>>> import numpy as np
>>> from numpy import linalg as LA
>>> np.set_printoptions(precision=1, suppress=True, linewidth=100)
>>> feats = np.array([[-18, -3, -9, -4, -8],
...     [-3, -6, 0, 5, -5],
...     [-9, 0, -18, 15, 3],
...     [-4, 5, 15, -10, 4],
...     [-8, -5, 3, 4, -10]])
>>> feats
array([[-18,  -3,  -9,  -4,  -8],
       [ -3,  -6,   0,   5,  -5],
       [ -9,   0, -18,  15,   3],
       [ -4,   5,  15, -10,   4],
       [ -8,  -5,   3,   4, -10]])
>>> T = np.stack([feats, -3 * feats, feats[::-1]])
>>> LA.matrix_rank(T.reshape(3, -1))
np.int64(2)
>>> LA.matrix_rank(T)
array([5, 5, 5])
>>> LA.norm(T, axis=(1, 2))
array([ 42.7, 128.1,  42.7])
>>> np.round(LA.eigvalsh(feats).min(), 1)
np.float64(-32.6)
>>> [round(float(LA.det(feats[:i, :i])), 2) + 0 for i in range(1, 6)]
[-18.0, 99.0, -1296.0, -29808.0, 180144.0]
>>> evals, vecs = LA.eigh(feats)
>>> vec = np.array([-1, 0, 2, 0, 2])
>>> round(float(vec @ feats @ vec / (vec @ vec)), 1), round(float(evals[0]), 1), np.round(evals[-1], 1)
(-4.2, -32.6, np.float64(8.6))
>>> LA.norm(feats, axis=1)
array([22.2,  9.7, 25.3, 19.5, 14.6])
>>> round(float(LA.norm(feats[0], 1)), 1), np.round(LA.norm(feats[0], np.inf), 1)
(42.0, np.float64(18.0))
>>> round(LA.norm(feats, "nuc"), 1)
np.float64(79.3)
>>> round(LA.norm(feats, 2), 1)
np.float64(32.6)
>>> round(float(LA.norm(feats, 1)), 1), round(float(LA.norm(feats, np.inf)), 1)
(45.0, 45.0)
>>> feats[0] @ feats[3]
np.int64(-70)
>>> Y = LA.inv(feats)
>>> Y.round(1) + 0
array([[ 0. ,  0. ,  0. , -0.1,  0. ],
       [ 0. , -0.3,  0. ,  0. ,  0.2],
       [ 0. ,  0. ,  0. ,  0. ,  0. ],
       [-0.1,  0. ,  0. ,  0. ,  0.1],
       [ 0. ,  0.2,  0. ,  0.1, -0.2]])
>>> (np.abs(Y) > 1e-9).astype(int)
array([[1, 1, 1, 1, 1],
       [1, 1, 1, 1, 1],
       [1, 1, 1, 1, 1],
       [1, 1, 1, 1, 1],
       [1, 1, 1, 1, 1]])
>>> LA.det(feats) * Y
array([[ -4428.,  -7236.,  -5724.,  -9828.,   1512.],
       [ -7236., -60156.,   5292.,  -5076.,  35424.],
       [ -5724.,   5292.,    900.,   8532.,   5616.],
       [ -9828.,  -5076.,   8532.,   1620.,  13608.],
       [  1512.,  35424.,   5616.,  13608., -29808.]])
>>> np.allclose(Y, feats.T)
False
>>> round(float(LA.cond(feats)), 1)
15.6
>>> m1, _ = LA.qr(np.array([[-1.3, 0.3, 0.6, -0.3, 1.2, -0.9, -0.8],
...     [0.8, -0.2, -1.5, -0.2, 0.4, -0.7, -1.8],
...     [1.5, 0.1, 0.3, 0.2, -1.6, -1.3, -0.6],
...     [0.0, 1.3, -0.4, 0.8, 0.3, 0.0, -1.2],
...     [0.8, 0.5, -0.2, 0.3, 0.9, 0.7, 0.1],
...     [0.4, -0.1, 0.7, -0.8, 0.4, 0.4, 1.1],
...     [0.4, -0.3, -0.9, 0.6, -0.3, -0.8, -0.4]]))
>>> m1.round(1) + 0
array([[-0.6,  0.2, -0.1, -0.2, -0.2,  0.8, -0.1],
       [ 0.3, -0.1,  0.7, -0.6,  0.1,  0.2, -0.1],
       [ 0.6,  0.1, -0.4,  0.2,  0.3,  0.5, -0.2],
       [ 0. ,  0.9,  0.2,  0. ,  0.3, -0.1,  0.3],
       [ 0.3,  0.4,  0. ,  0. , -0.8, -0.1, -0.3],
       [ 0.2, -0.1, -0.4, -0.6, -0.2,  0. ,  0.7],
       [ 0.2, -0.2,  0.4,  0.5, -0.3,  0.4,  0.6]])
>>> # orthonormal columns
>>> f = np.array([2, 1, 2, 0, 0, 1, 1])
>>> Y = m1 + np.outer(f, np.eye(7)[2])
>>> round(float(LA.det(Y) / LA.det(m1)), 1), round(1 + LA.solve(m1, f)[2], 1)
(0.6, np.float64(0.6))
>>> LA.matrix_rank(LA.inv(Y) - LA.inv(m1), tol=1e-8)
np.int64(1)
>>> Y.round(1) + 0
array([[-0.6,  0.2,  1.9, -0.2, -0.2,  0.8, -0.1],
       [ 0.3, -0.1,  1.7, -0.6,  0.1,  0.2, -0.1],
       [ 0.6,  0.1,  1.6,  0.2,  0.3,  0.5, -0.2],
       [ 0. ,  0.9,  0.2,  0. ,  0.3, -0.1,  0.3],
       [ 0.3,  0.4,  0. ,  0. , -0.8, -0.1, -0.3],
       [ 0.2, -0.1,  0.6, -0.6, -0.2,  0. ,  0.7],
       [ 0.2, -0.2,  1.4,  0.5, -0.3,  0.4,  0.6]])
>>> np.unravel_index(np.abs(m1).argmax(), m1.shape)
(np.int64(3), np.int64(1))
>>> m1.shape
(7, 7)
>>> Y = m1 / LA.norm(m1, axis=1, keepdims=True)
>>> C2 = Y @ Y.T
>>> np.argwhere(np.triu(np.abs(C2) > 0.95, 1))
array([], shape=(0, 2), dtype=int64)
>>> LA.norm(Y, axis=1)
array([1., 1., 1., 1., 1., 1., 1.])
>>> C2.round(1) + 0
array([[1., 0., 0., 0., 0., 0., 0.],
       [0., 1., 0., 0., 0., 0., 0.],
       [0., 0., 1., 0., 0., 0., 0.],
       [0., 0., 0., 1., 0., 0., 0.],
       [0., 0., 0., 0., 1., 0., 0.],
       [0., 0., 0., 0., 0., 1., 0.],
       [0., 0., 0., 0., 0., 0., 1.]])
>>> LA.svd(m1, compute_uv=False)
array([1., 1., 1., 1., 1., 1., 1.])
>>> np.round(m1 @ m1.T, 1) + 0
array([[1., 0., 0., 0., 0., 0., 0.],
       [0., 1., 0., 0., 0., 0., 0.],
       [0., 0., 1., 0., 0., 0., 0.],
       [0., 0., 0., 1., 0., 0., 0.],
       [0., 0., 0., 0., 1., 0., 0.],
       [0., 0., 0., 0., 0., 1., 0.],
       [0., 0., 0., 0., 0., 0., 1.]])
>>> np.round(LA.pinv(m1), 1) + 0
array([[-0.6,  0.3,  0.6,  0. ,  0.3,  0.2,  0.2],
       [ 0.2, -0.1,  0.1,  0.9,  0.4, -0.1, -0.2],
       [-0.1,  0.7, -0.4,  0.2,  0. , -0.4,  0.4],
       [-0.2, -0.6,  0.2,  0. ,  0. , -0.6,  0.5],
       [-0.2,  0.1,  0.3,  0.3, -0.8, -0.2, -0.3],
       [ 0.8,  0.2,  0.5, -0.1, -0.1,  0. ,  0.4],
       [-0.1, -0.1, -0.2,  0.3, -0.3,  0.7,  0.6]])
>>> round(LA.det(m1), 1)
np.float64(1.0)
>>> np.allclose(m1, m1.T)
False
>>> np.sort(np.abs(LA.eigvals(m1)))
array([1., 1., 1., 1., 1., 1., 1.])
>>> assert m1 == m1.T
Traceback (most recent call last):
  File "<python-input-47>", line 1, in <module>
    assert m1 == m1.T
           ^^^^^^^^^^
ValueError: The truth value of an array with more than one element is ambiguous. Use a.any() or a.all()
>>> arr = np.load("sample13.npy")
>>> arr
array([[ 2,  0,  0,  0,  0,  0],
       [-1,  0,  0,  0,  0,  0],
       [ 2, -3, -1,  0,  0,  0],
       [ 3,  1,  2,  2,  0,  0],
       [-2, -3, -2,  2, -1,  0],
       [-3, -1,  1,  1,  1,  1]])
>>> # looks like rank 5
>>> Y = arr / np.sqrt((arr ** 2).mean(axis=1, keepdims=True))
>>> LA.norm(Y, axis=1)
array([2.4, 2.4, 2.4, 2.4, 2.4, 2.4])
>>> arr - arr.mean(axis=1, keepdims=True)
array([[ 1.7, -0.3, -0.3, -0.3, -0.3, -0.3],
       [-0.8,  0.2,  0.2,  0.2,  0.2,  0.2],
       [ 2.3, -2.7, -0.7,  0.3,  0.3,  0.3],
       [ 1.7, -0.3,  0.7,  0.7, -1.3, -1.3],
       [-1. , -2. , -1. ,  3. ,  0. ,  1. ],
       [-3. , -1. ,  1. ,  1. ,  1. ,  1. ]])
>>> LA.matrix_rank(Y) == LA.matrix_rank(arr)
np.True_
>>> LA.matrix_rank(arr - arr.mean(axis=1, keepdims=True))
np.int64(5)
>>> data = np.load("test11.npy")
>>> data.round(1) + 0
array([[-6.5,  0.1, -4.1,  6.5],
       [ 8.4,  4.6,  1.6,  2.4],
       [ 8.9,  3.2,  3. , -1.3],
       [ 8.9,  3.9,  2.4,  0.3],
       [-8.6, -4.5, -1.8, -1.8],
       [-1.9,  3. , -3.5,  8.7],
       [ 8.1,  4.8,  1.3,  3.1],
       [ 8.9,  3.9,  2.5,  0.1],
       [-8. , -1.5, -3.8,  4.5],
       [-4.8,  1.3, -4. ,  7.7],
       [-8.7, -4.2, -2.1, -1.1],
       [ 4.1, -1.7,  3.9, -8. ],
       [ 1.1, -3.3,  3.3, -8.8],
       [-7.3, -0.7, -4. ,  5.5],
       [-2.8,  2.5, -3.7,  8.5],
       [-8.8, -4.1, -2.3, -0.6],
       [ 2.7,  4.7, -2. ,  8.1],
       [-1.4,  3.2, -3.4,  8.7],
       [-8.4, -4.7, -1.5, -2.5],
       [-5.9,  0.5, -4.1,  7. ],
       [-6.9, -5.2, -0.2, -5.1],
       [-8.9, -3.4, -2.9,  1. ],
       [ 4.8, -1.3,  4. , -7.7],
       [-5.6, -5.2,  0.6, -6.5],
       [-8.3, -4.7, -1.5, -2.6],
       [ 8.7,  4.3,  2.1,  1.2],
       [ 0. , -3.8,  3. , -8.7],
       [ 4.3,  5.1, -1.3,  7.4],
       [-7.1, -0.6, -4. ,  5.7],
       [-8.1, -4.8, -1.3, -3. ],
       [ 8.8,  2.8,  3.2, -2.1],
       [-1.8,  3. , -3.5,  8.7],
       [-7.4, -5.1, -0.6, -4.4],
       [-7.3, -0.8, -4. ,  5.5],
       [ 8.8,  2.9,  3.2, -2. ],
       [ 6.2,  5.2, -0.2,  5.8],
       [ 4.1, -1.7,  3.9, -8. ],
       [-2.8,  2.5, -3.7,  8.5],
       [-6.1,  0.4, -4.1,  6.8],
       [ 7.2,  0.6,  4. , -5.7],
       [-2.8, -4.7,  2. , -8.1],
       [ 8.5,  2.3,  3.5, -3.2],
       [-0.6,  3.6, -3.2,  8.8],
       [-8.3, -4.7, -1.5, -2.6],
       [-4.6, -5.1,  1.1, -7.2],
       [-8.5, -4.5, -1.8, -2. ],
       [-2.4,  2.7, -3.6,  8.6],
       [-4.8, -5.1,  1. , -7. ]])
>>> rng = np.random.default_rng(53)
>>> Y = data + rng.integers(-2, 3, (48, 2)) @ rng.integers(-2, 3, (2, 4))
>>> Y.round(1) + 0
array([[ -8.5,  -0.9,  -7.1,   5.5],
       [  9.4,   6.6,   1.6,   4.4],
       [  7.9,   4.2,   0. ,  -0.3],
       [ 10.9,   5.9,   4.4,   2.3],
       [-10.6,  -7.5,  -2.8,  -4.8],
       [ -0.9,   2. ,  -0.5,   7.7],
       [ 10.1,   7.8,   2.3,   6.1],
       [  9.9,   2.9,   5.5,  -0.9],
       [ -6. ,   1.5,  -2.8,   7.5],
       [ -3.8,   4.3,  -5. ,  10.7],
       [ -9.7,  -4.2,  -4.1,  -1.1],
       [  3.1,  -0.7,   0.9,  -7. ],
       [  1.1,  -5.3,   5.3, -10.8],
       [ -6.3,  -1.7,  -1. ,   4.5],
       [ -4.8,  -0.5,  -4.7,   5.5],
       [ -7.8,  -4.1,  -0.3,  -0.6],
       [  4.7,   8.7,  -2. ,  12.1],
       [ -0.4,   4.2,  -2.4,   9.7],
       [-10.4,  -8.7,  -1.5,  -6.5],
       [ -3.9,   1.5,  -1.1,   8. ],
       [ -7.9,  -8.2,   0.8,  -8.1],
       [-10.9,  -6.4,  -3.9,  -2. ],
       [  2.8,  -4.3,   3. , -10.7],
       [ -4.6,  -4.2,   1.6,  -5.5],
       [ -6.3,  -4.7,   2.5,  -2.6],
       [ 10.7,   7.3,   3.1,   4.2],
       [  0. ,  -2.8,   2. ,  -7.7],
       [  6.3,   7.1,   0.7,   9.4],
       [ -5.1,  -0.6,   0. ,   5.7],
       [ -9.1,  -3.8,  -4.3,  -2. ],
       [  6.8,  -0.2,   2.2,  -5.1],
       [  0.2,   6. ,  -2.5,  11.7],
       [ -7.4,  -4.1,  -1.6,  -3.4],
       [ -5.3,   3.2,  -4. ,   9.5],
       [  9.8,   3.9,   4.2,  -1. ],
       [  4.2,   5.2,  -4.2,   5.8],
       [  6.1,  -1.7,   7.9,  -8. ],
       [ -1.8,   4.5,  -3.7,  10.5],
       [ -6.1,  -0.6,  -3.1,   5.8],
       [  8.2,   0.6,   6. ,  -5.7],
       [ -1.8,  -5.7,   5. ,  -9.1],
       [  8.5,   3.3,   2.5,  -2.2],
       [ -0.6,   3.6,  -3.2,   8.8],
       [-10.3,  -5.7,  -4.5,  -3.6],
       [ -6.6,  -7.1,  -0.9,  -9.2],
       [ -6.5,  -1.5,  -0.8,   1. ],
       [ -2.4,   3.7,  -4.6,   9.6],
       [ -2.8,  -2.1,   2. ,  -4. ]])
>>> LA.matrix_rank(Y - data, tol=1e-8)
np.int64(2)
>>> basis = Y[[24, 1]].astype(float)
>>> for _ in range(4):
...     idx = LA.norm(Y[:, None] - basis, axis=-1).argmin(axis=1)
...     basis = np.array([Y[idx == j].mean(axis=0) for j in range(2)])
... 
>>> idx
array([0, 1, 1, 1, 0, 1, 1, 1, 1, 1, 0, 0, 0, 0, 0, 0, 1, 1, 0, 1, 0, 0, 0, 0, 0, 1, 0, 1, 0, 0, 1,
       1, 0, 1, 1, 1, 0, 1, 0, 1, 0, 1, 1, 0, 0, 0, 1, 0])
>>> basis[1] - basis[0]
array([8.8, 8.1, 0.2, 8.5])
>>> np.bincount(idx)
array([25, 23])
>>> U, s, VT = LA.svd(data)
>>> s.round(1) + 0
array([51.3, 46.6,  0. ,  0. ])
>>> np.argmax(s[:-1] / (s[1:] + 1e-6)) + 1
np.int64(2)
>>> Y = U[:, :2] @ np.diag(s[:2]) @ VT[:2]
>>> round(float(LA.norm(data - Y) / LA.norm(data)), 1)
0.0
>>> round(float(np.abs(data - Y).max()), 1)
0.0
>>> C2 = np.cov(data, rowvar=False)
>>> C2.shape
(4, 4)
>>> np.argwhere(np.triu(np.abs(np.corrcoef(data.T)) > 0.8, 1))
array([], shape=(0, 2), dtype=int64)
>>> np.round(LA.eigvalsh(C2)[::-1], 1) + 0
array([53.5, 46.1,  0. ,  0. ])
>>> J = np.load("case19.npy")
>>> J
array([[ 0.,  0.,  0.,  0.,  0.,  0.,  0.,  0.,  0.,  0.,  0.,  2., -3.,  1.,  2.],
       [ 0.,  0.,  0.,  0.,  0.,  0.,  0.,  0.,  0.,  0.,  0.,  3.,  3.,  0., -3.],
       [ 0.,  0.,  0.,  0.,  0.,  0.,  0.,  0.,  0.,  0.,  0., -1.,  3., -3.,  0.],
       [ 0.,  0.,  0.,  0.,  0.,  0.,  0.,  0.,  0.,  0.,  0.,  1., -3.,  0., -2.],
       [ 0.,  0.,  0.,  0.,  0.,  0.,  0.,  0.,  0.,  0.,  0.,  2., -3.,  3.,  2.],
       [ 0.,  0.,  0.,  0.,  0.,  0.,  0.,  0.,  0.,  0.,  0., -3.,  0.,  3.,  2.],
       [ 0.,  0.,  0.,  0.,  0.,  0.,  0.,  0.,  0.,  0.,  0.,  3.,  0., -1.,  1.],
       [ 0.,  0.,  0.,  0.,  0.,  0.,  0.,  0.,  0.,  0.,  0.,  1.,  1.,  0.,  2.],
       [ 0.,  0.,  0.,  0.,  0.,  0.,  0.,  0.,  0.,  0.,  0.,  0.,  1., -3.,  2.],
       [ 0.,  0.,  0.,  0.,  0.,  0.,  0.,  0.,  0.,  0.,  0., -3.,  3.,  3., -2.],
       [ 0.,  0.,  0.,  0.,  0.,  0.,  0.,  0.,  0.,  0.,  0., -3., -1.,  3., -2.],
       [ 2.,  3., -1.,  1.,  2., -3.,  3.,  1.,  0., -3., -3.,  0.,  0.,  0.,  0.],
       [-3.,  3.,  3., -3., -3.,  0.,  0.,  1.,  1.,  3., -1.,  0.,  0.,  0.,  0.],
       [ 1.,  0., -3.,  0.,  3.,  3., -1.,  0., -3.,  3.,  3.,  0.,  0.,  0.,  0.],
       [ 2., -3.,  0., -2.,  2.,  2.,  1.,  2.,  2., -2., -2.,  0.,  0.,  0.,  0.]])
>>> T = np.stack([J, 5 * J, J[::-1]])
>>> LA.matrix_rank(T.reshape(3, -1))
np.int64(2)
>>> np.einsum("bij,cij->bc", T, T)
array([[  422.,  2110.,    48.],
       [ 2110., 10550.,   240.],
       [   48.,   240.,   422.]])
>>> LA.norm(T, axis=(1, 2))
array([ 20.5, 102.7,  20.5])
>>> (T @ J.T).shape
(3, 15, 15)
>>> M = np.loadtxt("x.csv", delimiter=",")
>>> M.round(1) + 0
array([[-0.4,  0.2,  0. ,  0.2, -0.2,  0.1,  0.3, -0.5,  0.1,  0.6,  0.1,  0. , -0.2],
       [-0.4,  0. , -0.5,  0. ,  0. ,  0.4, -0.2,  0. , -0.2, -0.3,  0.4, -0.4,  0. ],
       [ 0.3,  0. , -0.1,  0.3, -0.4,  0.2,  0. , -0.4,  0.3, -0.5,  0. ,  0.3, -0.2],
       [ 0.2,  0.1, -0.2, -0.4,  0.3,  0.3,  0.4,  0.1,  0.6,  0.1,  0.3,  0.1,  0.1],
       [ 0. ,  0.1,  0.1,  0. , -0.2,  0.3,  0. , -0.2, -0.1,  0. , -0.2, -0.1,  0.8],
       [-0.3, -0.2, -0.1, -0.3,  0.1, -0.1,  0.4, -0.1, -0.4, -0.2,  0. ,  0.6,  0.1],
       [ 0. , -0.6,  0.2, -0.3,  0.1,  0.5, -0.4, -0.2,  0. ,  0.2, -0.1,  0. , -0.2],
       [-0.3,  0. ,  0.3,  0.3,  0.7,  0. ,  0.1, -0.3,  0.2, -0.3, -0.2,  0. ,  0.1],
       [ 0.1,  0.1, -0.3, -0.4,  0. , -0.1,  0.2, -0.3, -0.1, -0.1, -0.6, -0.4, -0.2],
       [ 0.1,  0.3, -0.1,  0.3,  0.2,  0.6,  0.1,  0.3, -0.3,  0.2, -0.3,  0.2, -0.2],
       [ 0.1, -0.6, -0.3,  0.5,  0. ,  0. ,  0.4,  0.1, -0.1,  0.1,  0. , -0.2,  0.1],
       [ 0.1,  0.1, -0.6,  0.1,  0.2, -0.3, -0.5, -0.2,  0.1,  0.3, -0.1,  0.3,  0.2],
       [ 0.6,  0.2,  0.1,  0. ,  0.3, -0.1,  0.1, -0.3, -0.5,  0.1,  0.4, -0.2,  0. ]])
>>> # keeps lengths
>>> C2 = M.T @ M
>>> LA.svd(M, compute_uv=False) ** 2
array([1., 1., 1., 1., 1., 1., 1., 1., 1., 1., 1., 1., 1.])
>>> np.allclose(C2, C2.T)
True
>>> (M @ M.T).shape
(13, 13)
